$ ipython --no-banner

In [1]: import numpy as np

In [2]: np.set_printoptions(precision=3, suppress=True, linewidth=200, sign=" ")

In [3]: rng = np.random.default_rng(540)

In [4]: idx = rng.integers(0, 3, 2)

In [5]: data = np.array([[2, 3], [1, 3]]) * (idx[:, None] == idx)

In [6]: print(data)
[[ 2  3]
 [ 1  3]]

In [7]: M2 = np.linalg.invert(data)
Traceback (most recent call last):
  Cell In[7], line 1
    M2 = np.linalg.invert(data)
AttributeError: module 'numpy.linalg' has no attribute 'invert'


In [8]: M2 = np.linalg.inv(data)

In [9]: round(float(np.linalg.det(data) * np.linalg.det(M2)), 3)
Out[9]: 1.0

In [10]: np.round(data @ M2, 3) + 0
Out[10]: 
array([[ 1.,  0.],
       [ 0.,  1.]])

In [11]: np.round(np.linalg.cond(data), 3)
Out[11]: np.float64(7.534)

In [12]: print(np.allclose(M2, data.T))
False

In [13]: np.linalg.det(data) * M2
Out[13]: 
array([[ 3., -3.],
       [-1.,  2.]])

In [14]: idx = rng.permutation(2)

In [15]: idx
Out[15]: array([ 0,  1])

In [16]: M2 = data[idx][:, idx]

In [17]: np.diag(M2)
Out[17]: array([ 2,  3])

In [18]: round(np.linalg.det(M2), 3), np.round(np.linalg.det(data[idx]), 3)
Out[18]: (np.float64(3.0), np.float64(3.0))

In [19]: np.allclose(M2, data)
Out[19]: True

In [20]: np.trace(M2)
Out[20]: np.int64(5)

In [21]: M2
Out[21]: 
array([[ 2,  3],
       [ 1,  3]])

In [22]: M = np.load("mat.npy")

In [23]: M
Out[23]: 
array([[ 8, -4, 10, 12,  4],
       [-4,  4, -4, -6,  0],
       [10, -4, 13, 15,  6],
       [12, -6, 15, 18,  6],
       [ 4,  0,  6,  6,  4]])

In [24]: vals, evecs = np.linalg.eigvalsh(M)
Traceback (most recent call last):
  Cell In[24], line 1
    vals, evecs = np.linalg.eigvalsh(M)
ValueError: too many values to unpack (expected 2)


In [25]: vals, evecs = np.linalg.eigh(M)

In [26]: np.linalg.eigvalsh(M + 5 * np.eye(5))
Out[26]: array([  5.   ,   5.   ,   5.   ,   9.336,  47.664])

In [27]: np.round(evecs.T @ evecs, 3) + 0
Out[27]: 
array([[ 1.,  0.,  0.,  0.,  0.],
       [ 0.,  1.,  0.,  0.,  0.],
       [ 0.,  0.,  1.,  0.,  0.],
       [ 0.,  0.,  0.,  1.,  0.],
       [ 0.,  0.,  0.,  0.,  1.]])

In [28]: vals.round(3) + 0
Out[28]: array([  0.   ,   0.   ,   0.   ,   4.336,  42.664])

In [29]: np.round(np.linalg.eigvalsh(M @ M), 3) + 0
Out[29]: array([    0.   ,     0.   ,     0.   ,    18.803,  1820.197])

In [30]: np.abs(evecs[:, -1]).round(6).argmax()
Out[30]: np.int64(3)

In [31]: np.allclose(M @ M.T, M.T @ M)
Out[31]: True

In [32]: assert M == M.T
Traceback (most recent call last):
  Cell In[32], line 1
    assert M == M.T
ValueError: The truth value of an array with more than one element is ambiguous. Use a.any() or a.all()


In [33]: print(np.round(np.sort(np.abs(np.linalg.eigvals(M))), 3) + 0)
[  0.      0.      0.      4.336  42.664]

In [34]: round(float(np.linalg.det(M)), 3)
Out[34]: 0.0

In [35]: (M + M.T) / 2
Out[35]: 
array([[ 8., -4., 10., 12.,  4.],
       [-4.,  4., -4., -6.,  0.],
       [10., -4., 13., 15.,  6.],
       [12., -6., 15., 18.,  6.],
       [ 4.,  0.,  6.,  6.,  4.]])

In [36]: np.allclose(M, M.T)
Out[36]: True

In [37]: M.inv()
Traceback (most recent call last):
  Cell In[37], line 1
    M.inv()
AttributeError: 'numpy.ndarray' object has no attribute 'inv'


In [38]: print(round(np.abs(np.linalg.eigvals(M)).max(), 3))
42.664

In [39]: M2 = np.array([[0], [-1]])

In [40]: m1 = np.block([[np.zeros((2, 2)), M2], [M2.T, np.zeros((1, 1))]])

In [41]: m1
Out[41]: 
array([[ 0.,  0.,  0.],
       [ 0.,  0., -1.],
       [ 0., -1.,  0.]])

In [42]: vals, evecs = np.linalg.eigh(m1)

In [43]: x0 = np.array([4, 3, 3])

In [44]: evecs * np.maximum(vals, 0) @ evecs.T
Out[44]: 
array([[ 0. ,  0. ,  0. ],
       [ 0. ,  0.5, -0.5],
       [ 0. , -0.5,  0.5]])

In [45]: print(np.abs(m1).sum(axis=1).max(), np.abs(vals).max())
1.0 1.0

In [46]: np.linalg.eigvalsh(m1[1:, 1:])
Out[46]: array([-1.,  1.])

In [47]: np.round(evecs * np.abs(vals) @ evecs.T, 3) + 0
Out[47]: 
array([[ 0.,  0.,  0.],
       [ 0.,  1.,  0.],
       [ 0.,  0.,  1.]])

In [48]: U, sigma, vt = np.linalg.svd(m1)

In [49]: evecs = vt[:(sigma > 1e-8).sum()]

In [50]: x0 = m1[2] + -1 * m1[1] + rng.integers(2) * np.eye(3)[0]

In [51]: x0
Out[51]: array([ 0., -1.,  1.])

In [52]: evecs.T @ evecs
Out[52]: 
array([[ 0.,  0.,  0.],
       [ 0.,  1.,  0.],
       [ 0.,  0.,  1.]])

In [53]: print(np.allclose(evecs.T @ evecs @ x0, x0))
True

In [54]: round(np.linalg.det(m1.T), 3)
Out[54]: np.float64(0.0)

In [55]: print(np.round(np.linalg.det(m1[::-1]), 3))
0.0

In [56]: np.poly(m1)
Out[56]: array([ 1.,  0., -1.,  0.])

In [57]: t3 = np.stack([M, -2 * M, M[::-1]])

In [58]: np.einsum("bij,cij->bc", t3, t3)
Out[58]: 
array([[ 1839, -3678,   426],
       [-3678,  7356,  -852],
       [  426,  -852,  1839]])

In [59]: print(t3.shape)
(3, 5, 5)

In [60]: print(np.linalg.norm(t3, axis=(1, 2)))
[ 42.884  85.767  42.884]

In [61]: t3.sum(axis=0)
Out[61]: 
array([[ -4,   4,  -4,  -6,   0],
       [ 16, -10,  19,  24,   6],
       [  0,   0,   0,   0,   0],
       [-16,  10, -19, -24,  -6],
       [  4,  -4,   4,   6,   0]])

In [62]: np.flatnonzero(np.linalg.matrix_power((m1 != 0) + (m1.T != 0) + np.eye(3), 3)[1])
Out[62]: array([ 1,  2])

In [63]: m1 @ m1
Out[63]: 
array([[ 0.,  0.,  0.],
       [ 0.,  1.,  0.],
       [ 0.,  0.,  1.]])

In [64]: np.sort(np.linalg.eigvals(m1).real)
Out[64]: array([-1.,  0.,  1.])

In [65]: arr = np.loadtxt("arr.csv", delimiter=",")

In [66]: arr
Out[66]: 
array([[-1.277, -1.557, -3.72 ],
       [ 0.994,  0.392,  2.201],
       [ 1.246,  1.596,  4.162],
       [ 0.918,  0.662,  2.394],
       [ 1.238,  1.843,  4.331],
       [ 0.981,  0.219,  2.589],
       [ 0.568,  1.425,  3.958],
       [-1.048, -1.188, -4.486],
       [-0.727, -0.6  , -1.775],
       [-0.038, -0.75 , -2.229],
       [-0.814, -0.845, -2.141],
       [ 0.449,  1.07 ,  1.73 ],
       [-0.939, -0.86 , -1.697],
       [ 0.841,  0.733,  1.578],
       [ 1.427,  1.365,  3.723],
       [ 0.383,  0.624,  1.557],
       [ 1.159,  1.53 ,  3.716],
       [-0.916, -1.003, -1.803],
       [ 0.193,  0.307, -0.544]])

In [67]: x0 = np.array([3, 3, -2])

In [68]: a = np.maximum(arr @ x0, 0)

In [69]: arr.T @ a
Out[69]: array([ 2.891,  2.49 , -2.684])

In [70]: arr * (a > 1e-9)[:, None]
Out[70]: 
array([[-0.   , -0.   , -0.   ],
       [ 0.   ,  0.   ,  0.   ],
       [ 1.246,  1.596,  4.162],
       [ 0.   ,  0.   ,  0.   ],
       [ 1.238,  1.843,  4.331],
       [ 0.   ,  0.   ,  0.   ],
       [ 0.   ,  0.   ,  0.   ],
       [-1.048, -1.188, -4.486],
       [-0.   , -0.   , -0.   ],
       [-0.038, -0.75 , -2.229],
       [-0.   , -0.   , -0.   ],
       [ 0.449,  1.07 ,  1.73 ],
       [-0.   , -0.   , -0.   ],
       [ 0.841,  0.733,  1.578],
       [ 1.427,  1.365,  3.723],
       [ 0.   ,  0.   ,  0.   ],
       [ 1.159,  1.53 ,  3.716],
       [-0.   , -0.   , -0.   ],
       [ 0.193,  0.307, -0.544]])

In [71]: G = np.cov(arr, rowvar=False)

In [72]: arr.std(axis=0)
Out[72]: array([ 0.894,  1.049,  2.791])

In [73]: G.shape
Out[73]: (3, 3)

In [74]: np.linalg.eigvalsh(G)[::-1]
Out[74]: array([ 10.051,   0.097,   0.081])

In [75]: X = np.load("w.npy")

In [76]: X
Out[76]: 
array([[ 0.321,  0.614, -0.254],
       [-1.872, -0.095,  1.492],
       [-1.255, -0.299,  1.193]])

In [77]: idx = rng.permutation(3)

In [78]: idx
Out[78]: array([ 1,  0,  2])

In [79]: M2 = X[idx][:, idx]

In [80]: np.diag(M2)
Out[80]: array([-0.095,  0.321,  1.193])

In [81]: np.trace(M2)
Out[81]: np.float64(1.419)

In [82]: M2
Out[82]: 
array([[-0.095, -1.872,  1.492],
       [ 0.614,  0.321, -0.254],
       [-0.299, -1.255,  1.193]])

In [83]: print(round(float(np.linalg.det(M2)), 3), round(np.linalg.det(X[idx]), 3))
0.216 -0.216

In [84]: hat = np.triu(np.array([[-2, 7, -3], [-6, 9, 5], [-2, 9, 9]]), 1) + np.eye(3)

In [85]: M2 = hat @ X @ np.linalg.inv(hat)

In [86]: print(round(np.linalg.det(M2), 3))
0.216

In [87]: np.linalg.matrix_rank(M2)
Out[87]: np.int64(3)

In [88]: print(hat @ X - X @ hat)
[[-9.339 -2.015  4.758]
 [-6.275 11.609  0.824]
 [ 0.     8.785 -2.27 ]]

In [89]: W0 = np.load("case8.npy")

In [90]: W0
Out[90]: 
array([[ 2,  0],
       [ 0,  0]])

In [91]: print(np.linalg.cond(m1) > 100)
True

In [92]: np.linalg.matrix_rank(m1, rtol=0.1)
Out[92]: np.int64(2)

In [93]: hat = np.triu(np.array([[1, 0], [2, 0]]), 1) + np.eye(2)

In [94]: M2 = hat @ W0 @ np.linalg.inv(hat)

In [95]: np.round(np.linalg.det(M2), 3)
Out[95]: np.float64(0.0)

In [96]: np.trace(M2), np.trace(W0)
Out[96]: (np.float64(2.0), np.int64(2))

In [97]: hat @ W0 - W0 @ hat
Out[97]: 
array([[ 0.,  0.],
       [ 0.,  0.]])

In [98]: M2
Out[98]: 
array([[ 2.,  0.],
       [ 0.,  0.]])

In [99]: (W0 != 0).astype(int)
Out[99]: 
array([[ 1,  0],
       [ 0,  0]])

In [100]: print(np.flatnonzero(np.linalg.matrix_power((W0 != 0) + (W0.T != 0) + np.eye(2), 2)[1]))
[ 1]

In [101]: print((np.linalg.matrix_power((W0 != 0) + (W0.T != 0) + np.eye(2), 2) > 0).astype(int))
[[ 1  0]
 [ 0  1]]

In [102]: round(float(np.linalg.det(W0)), 3)
Out[102]: 0.0
